In [1]: import numpy as np

In [2]: np.set_printoptions(precision=1, suppress=True, linewidth=200)

In [3]: tidy = lambda a: np.round(a, 1) + 0

In [4]: A = np.load("case3.npy")

In [5]: print(A)
[[-40   2   2]
 [  2  40   2]
 [  1   0  22]]

In [6]: rng = np.random.default_rng(292)

In [7]: B = A + rng.integers(-2, 3, (3, 2)) @ rng.integers(-2, 3, (2, 3))

In [8]: print(B)
[[-45   6   1]
 [  5  36   1]
 [ -2   2  21]]

In [9]: print(tidy(np.linalg.svd(B - A, compute_uv=False)))
[8.8 2.  0. ]

In [10]: print(np.abs(B - A).sum(axis=1))
[10  8  6]

In [11]: print(B - A)
[[-5  4 -1]
 [ 3 -4 -1]
 [-3  2 -1]]

In [12]: W = np.array([[-3, 1, 4], [-7, -8, 3], [-7, 8, -1]])

In [13]: c = np.array([-7, 9, -2])

In [14]: H = np.maximum(A @ W + c, 0)

In [15]: print(H)
[[ 85   0   0]
 [  0   0 124]
 [  0 186   0]]

In [16]: W2 = np.array([[7, -2, 0], [8, -6, 4], [7, -8, 9]])

In [17]: print(H @ W2)
[[  595  -170     0]
 [  868  -992  1116]
 [ 1488 -1116   744]]

In [18]: O, _ = np.linalg.qr(np.array([[1.4, -0.6, 0.6], [-0.2, -1.2, 1.4], [1.0, -0.6, 0.4]]))

In [19]: X = 5 * O

In [20]: print(tidy(X))
[[-4.  -0.2 -2.9]
 [ 0.6 -4.9 -0.5]
 [-2.9 -0.8  4. ]]

In [21]: print(tidy(np.linalg.norm(X, axis=0)))
[5. 5. 5.]

In [22]: print(tidy(X @ X.T))
[[25.  0.  0.]
 [ 0. 25.  0.]
 [ 0.  0. 25.]]

In [23]: print(tidy(np.linalg.pinv(X)))
[[-0.2  0.  -0.1]
 [ 0.  -0.2  0. ]
 [-0.1  0.   0.2]]

In [24]: print(tidy(X[:, 2] @ X[:, 0]))
0.0

In [25]: print(tidy(np.linalg.svd(X, compute_uv=False)))
[5. 5. 5.]

In [26]: x0 = np.array([2, 4, 5])

In [27]: target = X @ x0

In [28]: c, lr = np.zeros(3), 1 / np.linalg.norm(X, 2) ** 2

In [29]: for i in range(12):
    ...:     c -= lr * X.T @ (X @ c - target)
    ...:     if i % 2 == 0: print(i, round(np.linalg.norm(X @ c - target), 1))
    ...: 
0 0.0
2 0.0
4 0.0
6 0.0
8 0.0
10 0.0

In [30]: print(c)
[2. 4. 5.]

In [31]: J = np.load("data.npy")

In [32]: print(J)
[[ 0  1 -1 -2]
 [ 1  2 -2 -2]
 [-1 -2  0  3]
 [-2 -2  3  4]]

In [33]: print(tidy(np.linalg.norm(J, axis=0)))
[2.4 3.6 3.7 5.7]

In [34]: print(tidy(np.linalg.norm(J, axis=1)))
[2.4 3.6 3.7 5.7]

In [35]: print(tidy(np.linalg.norm(J, 1)), tidy(np.linalg.norm(J, np.inf)))
11.0 11.0

In [36]: evals, evecs = np.linalg.eigh(J)

In [37]: x0 = np.array([-3, 0, 0, -1])

In [38]: print(x0 @ J @ x0)
-8

In [39]: print(tidy(evecs * np.abs(evals) @ evecs.T))
[[ 1.4  0.9 -1.  -1.5]
 [ 0.9  2.3 -1.1 -2.4]
 [-1.  -1.1  2.9  1.8]
 [-1.5 -2.4  1.8  4.7]]

In [40]: print((np.sign(evecs[:, -1].round(6)) == np.sign(evecs[0, -1].round(6))).astype(int))
[1 1 0 0]

In [41]: print(np.abs(J).sum(axis=1).max(), tidy(np.abs(evals).max()))
11 7.8

In [42]: try:
    ...:     np.linalg.cholesky(J)
    ...: except np.linalg.LinAlgError as e:
    ...:     print(e)
    ...: 
Matrix is not positive definite

In [43]: print([round(float(np.linalg.det(J[:i, :i])), 2) + 0 for i in range(1, 5)])
[0.0, -1.0, 2.0, 9.0]

In [44]: print(tidy(np.linalg.eigvalsh(J).min()))
-1.9

In [45]: x0 = np.array([2, 6, -9, -5])

In [46]: target = J @ x0

In [47]: c, lr = np.zeros(4), 1 / np.linalg.norm(J, 2) ** 2

In [48]: for i in range(30):
    ...:     c -= lr * J.T @ (J @ c - target)
    ...:     if i % 10 == 0: print(i, round(np.linalg.norm(J @ c - target), 1))
    ...: 
0 8.2
10 4.9
20 3.2

In [49]: print(tidy(c))
[ 3.1  4.5 -8.  -6.1]

In [50]: print(tidy(np.linalg.cond(J)))
10.1
